$ python -q
>>> import numpy as np
>>> import numpy.linalg as la
>>> np.set_printoptions(precision=3, suppress=True, linewidth=100)
>>> tidy = lambda a: np.round(a, 3) + 0
>>> q, _ = la.qr(np.array([[0.2, 0.5, -1.1], [0.2, -0.2, -0.7], [-0.2, -0.5, -1.8]]))
>>> E = q[:, :3]
>>> tidy(E)
array([[-0.577,  0.408,  0.707],
       [-0.577, -0.816,  0.   ],
       [ 0.577, -0.408,  0.707]])
>>> A = np.load("sample3.npy")
>>> A
array([[-1,  4,  4, -5,  1,  2,  0,  8, -1, -5],
       [ 0,  0, -2,  0,  4,  2, -3,  0,  2, -2],
       [ 3,  4,  3,  3,  3,  0,  4,  8, -4, -3],
       [ 2,  2, -5,  5,  4, -4, -5,  4,  0,  0],
       [-4,  0,  5, -4, -2, -1, -2,  0, -2, -1],
       [-5, -3,  4,  1,  2,  3, -3, -6,  1,  4],
       [ 5, -1,  3, -5, -2, -3, -2, -2,  3,  1],
       [ 0,  4, -2, -4,  4, -4,  2,  8,  1,  3]])
>>> Uu, sigma, VT = la.svd(A, full_matrices=False)
>>> (sigma > 1e-8).sum()
np.int64(8)
>>> Uu.shape, sigma.shape, VT.shape
((8, 8), (8,), (8, 10))
>>> tidy(sigma / sigma[0])
array([1.   , 0.718, 0.543, 0.475, 0.38 , 0.308, 0.279, 0.071])
>>> np.allclose(Uu * sigma @ VT, A)
True
>>> tidy(Uu.T @ Uu)
array([[1., 0., 0., 0., 0., 0., 0., 0.],
       [0., 1., 0., 0., 0., 0., 0., 0.],
       [0., 0., 1., 0., 0., 0., 0., 0.],
       [0., 0., 0., 1., 0., 0., 0., 0.],
       [0., 0., 0., 0., 1., 0., 0., 0.],
       [0., 0., 0., 0., 0., 1., 0., 0.],
       [0., 0., 0., 0., 0., 0., 1., 0.],
       [0., 0., 0., 0., 0., 0., 0., 1.]])
>>> np.abs(Uu[:, 0]).round(6).argmax()
np.int64(2)
>>> tidy(np.cumsum(sigma ** 2) / np.sum(sigma ** 2))
array([0.424, 0.643, 0.768, 0.863, 0.925, 0.965, 0.998, 1.   ])
>>> other = A / la.norm(A, axis=1, keepdims=True)
>>> gram = other @ other.T
>>> (np.abs(gram) > 0.9).astype(int)
array([[1, 0, 0, 0, 0, 0, 0, 0],
       [0, 1, 0, 0, 0, 0, 0, 0],
       [0, 0, 1, 0, 0, 0, 0, 0],
       [0, 0, 0, 1, 0, 0, 0, 0],
       [0, 0, 0, 0, 1, 0, 0, 0],
       [0, 0, 0, 0, 0, 1, 0, 0],
       [0, 0, 0, 0, 0, 0, 1, 0],
       [0, 0, 0, 0, 0, 0, 0, 1]])
>>> (gram - 2 * np.eye(8)).round(6).argmax(axis=1)
array([2, 3, 0, 1, 0, 4, 4, 0])
>>> x = np.array([-3, 4, 5, 3, -1, 2, 1, 4, 4, 0])
>>> h1 = np.maximum(A @ x, 0)
>>> np.maximum(A @ x, 0) - np.maximum(-A @ x, 0)
array([ 55,  -5,  48,  -9,  15,   7, -21,  20])
>>> x = np.array([-5, 0, 5, 5, 1, 2, 2, 2, 0, -4])
>>> (A @ x).argmax()
np.int64(2)
>>> np.sign((A @ x).round(6))
array([ 1,  0,  1, -1,  1,  1, -1, -1])
>>> A * x
array([[  5,   0,  20, -25,   1,   4,   0,  16,   0,  20],
       [  0,   0, -10,   0,   4,   4,  -6,   0,   0,   8],
       [-15,   0,  15,  15,   3,   0,   8,  16,   0,  12],
       [-10,   0, -25,  25,   4,  -8, -10,   8,   0,   0],
       [ 20,   0,  25, -20,  -2,  -2,  -4,   0,   0,   4],
       [ 25,   0,  20,   5,   2,   6,  -6, -12,   0, -16],
       [-25,   0,  15, -25,  -2,  -6,  -4,  -4,   0,  -4],
       [  0,   0, -10, -20,   4,  -8,   4,  16,   0, -12]])
>>> w1 = np.array([[0, 1, 2, 0, 3],
...     [0, 2, 1, 2, 1],
...     [0, 2, 1, 3, 0],
...     [3, 3, 2, 2, 0],
...     [1, 1, 3, 0, 0],
...     [3, 3, 1, 3, 1],
...     [1, 2, 3, 1, 1],
...     [2, 3, 3, 2, 0],
...     [1, 3, 0, 2, 2],
...     [1, 1, 2, 2, 0]])
>>> beta = np.array([-1, 1, -2, 1, 1])
>>> H = np.maximum(A @ w1 + beta, 0)
>>> la.matrix_rank(H)
np.int64(5)
>>> (H > 0).mean(axis=0)
array([0.75 , 0.625, 0.5  , 0.5  , 0.625])
>>> W2 = np.array([[1, 1], [2, 2], [-2, 2], [1, -2], [-2, -1]])
>>> w1 @ W2
array([[-8,  3],
       [ 2,  1],
       [ 5,  0],
       [ 7,  9],
       [-3,  9],
       [ 8,  4],
       [-2,  8],
       [ 4, 10],
       [ 5,  1],
       [ 1,  3]])
>>> H @ W2
array([[ 40,  31],
       [  8,  12],
       [ 16, 160],
       [ -7,  49],
       [  0,   0],
       [ 16, -23],
       [-32, -16],
       [-34,  88]])
>>> rng = np.random.default_rng(56)
>>> labels = rng.integers(0, 2, 11)
>>> mat = np.triu((labels[:, None] == labels) & (rng.random((11, 11)) < 0.8), 1).astype(int)
>>> mat += mat.T
>>> mat
array([[0, 0, 1, 1, 0, 0, 0, 0, 0, 0, 1],
       [0, 0, 0, 0, 1, 1, 1, 1, 0, 1, 0],
       [1, 0, 0, 1, 0, 0, 0, 0, 1, 0, 1],
       [1, 0, 1, 0, 0, 0, 0, 0, 1, 0, 1],
       [0, 1, 0, 0, 0, 1, 1, 1, 0, 0, 0],
       [0, 1, 0, 0, 1, 0, 1, 0, 0, 1, 0],
       [0, 1, 0, 0, 1, 1, 0, 1, 0, 1, 0],
       [0, 1, 0, 0, 1, 0, 1, 0, 0, 1, 0],
       [0, 0, 1, 1, 0, 0, 0, 0, 0, 0, 1],
       [0, 1, 0, 0, 0, 1, 1, 1, 0, 0, 0],
       [1, 0, 1, 1, 0, 0, 0, 0, 1, 0, 0]])
>>> evals, vecs = la.eigh(mat)
>>> np.unique(evals.round(6) + 0, return_counts=True)[1]
array([1, 1, 1, 3, 3, 1, 1])
>>> tidy(la.svd(mat, compute_uv=False))
array([4.372, 3.646, 2.   , 1.646, 1.372, 1.   , 1.   , 1.   , 0.   , 0.   , 0.   ])
>>> tidy(evals)
array([-2.   , -1.646, -1.372, -1.   , -1.   , -1.   ,  0.   ,  0.   ,  0.   ,  3.646,  4.372])
>>> tidy(vecs.T @ mat @ vecs)
array([[-2.   ,  0.   ,  0.   ,  0.   ,  0.   ,  0.   ,  0.   ,  0.   ,  0.   ,  0.   ,  0.   ],
       [ 0.   , -1.646,  0.   ,  0.   ,  0.   ,  0.   ,  0.   ,  0.   ,  0.   ,  0.   ,  0.   ],
       [ 0.   ,  0.   , -1.372,  0.   ,  0.   ,  0.   ,  0.   ,  0.   ,  0.   ,  0.   ,  0.   ],
       [ 0.   ,  0.   ,  0.   , -1.   ,  0.   ,  0.   ,  0.   ,  0.   ,  0.   ,  0.   ,  0.   ],
       [ 0.   ,  0.   ,  0.   ,  0.   , -1.   ,  0.   ,  0.   ,  0.   ,  0.   ,  0.   ,  0.   ],
       [ 0.   ,  0.   ,  0.   ,  0.   ,  0.   , -1.   ,  0.   ,  0.   ,  0.   ,  0.   ,  0.   ],
       [ 0.   ,  0.   ,  0.   ,  0.   ,  0.   ,  0.   ,  0.   ,  0.   ,  0.   ,  0.   ,  0.   ],
       [ 0.   ,  0.   ,  0.   ,  0.   ,  0.   ,  0.   ,  0.   ,  0.   ,  0.   ,  0.   ,  0.   ],
       [ 0.   ,  0.   ,  0.   ,  0.   ,  0.   ,  0.   ,  0.   ,  0.   ,  0.   ,  0.   ,  0.   ],
       [ 0.   ,  0.   ,  0.   ,  0.   ,  0.   ,  0.   ,  0.   ,  0.   ,  0.   ,  3.646,  0.   ],
       [ 0.   ,  0.   ,  0.   ,  0.   ,  0.   ,  0.   ,  0.   ,  0.   ,  0.   ,  0.   ,  4.372]])
>>> tidy(vecs @ np.diag(evals) @ vecs.T)
array([[0., 0., 1., 1., 0., 0., 0., 0., 0., 0., 1.],
       [0., 0., 0., 0., 1., 1., 1., 1., 0., 1., 0.],
       [1., 0., 0., 1., 0., 0., 0., 0., 1., 0., 1.],
       [1., 0., 1., 0., 0., 0., 0., 0., 1., 0., 1.],
       [0., 1., 0., 0., 0., 1., 1., 1., 0., 0., 0.],
       [0., 1., 0., 0., 1., 0., 1., 0., 0., 1., 0.],
       [0., 1., 0., 0., 1., 1., 0., 1., 0., 1., 0.],
       [0., 1., 0., 0., 1., 0., 1., 0., 0., 1., 0.],
       [0., 0., 1., 1., 0., 0., 0., 0., 0., 0., 1.],
       [0., 1., 0., 0., 0., 1., 1., 1., 0., 0., 0.],
       [1., 0., 1., 1., 0., 0., 0., 0., 1., 0., 0.]])
>>> tidy(evals.sum()), np.trace(mat)
(np.float64(0.0), np.int64(0))
>>> f = np.array([8, 1, 8])
>>> np.cross(A[3, :3], A[4, :3])
array([10, 10,  8])
>>> np.polyval(f, A[3])
array([ 42,  42, 203, 213, 140, 132, 203, 140,   8,   8])
>>> np.array([np.convolve(row, f, "same") for row in A])
array([[ 31,  28,  -4,  35, -23,  10,  80,   0,  23, -13],
       [  0, -16,  -2,  16,  20,  10,  13,  -8, -14,  14],
       [ 35,  52,  59,  51,  27,  56,  68,   8,  36, -35],
       [ 18, -22,  51,  -3,  12, -12,  -5, -36,  32,   0],
       [ -4,   8, -27,  20, -42, -33, -10, -32, -10, -17],
       [-29, -11, -12,  49,  34,  -5, -27, -22, -15,  12],
       [ -3,  63, -45,   3, -66, -35, -42,   6,  -5,  25],
       [ 32, -12,  -2,  12, -60,  44,  34,  32,  89,  11]])
>>> np.correlate(A[3], A[4], "full")
array([ -2,  -6,   1,   1, -20,   0,  -4,   5,  16, -47,   6,  62, -28, -57,  36,  20, -16,   0,
         0])
>>> [round(float(la.det(mat[:i, :i])), 2) + 0 for i in range(1, 12)]
[0.0, 0.0, 0.0, 0.0, -2.0, 4.0, -6.0, 0.0, 0.0, 0.0, 0.0]
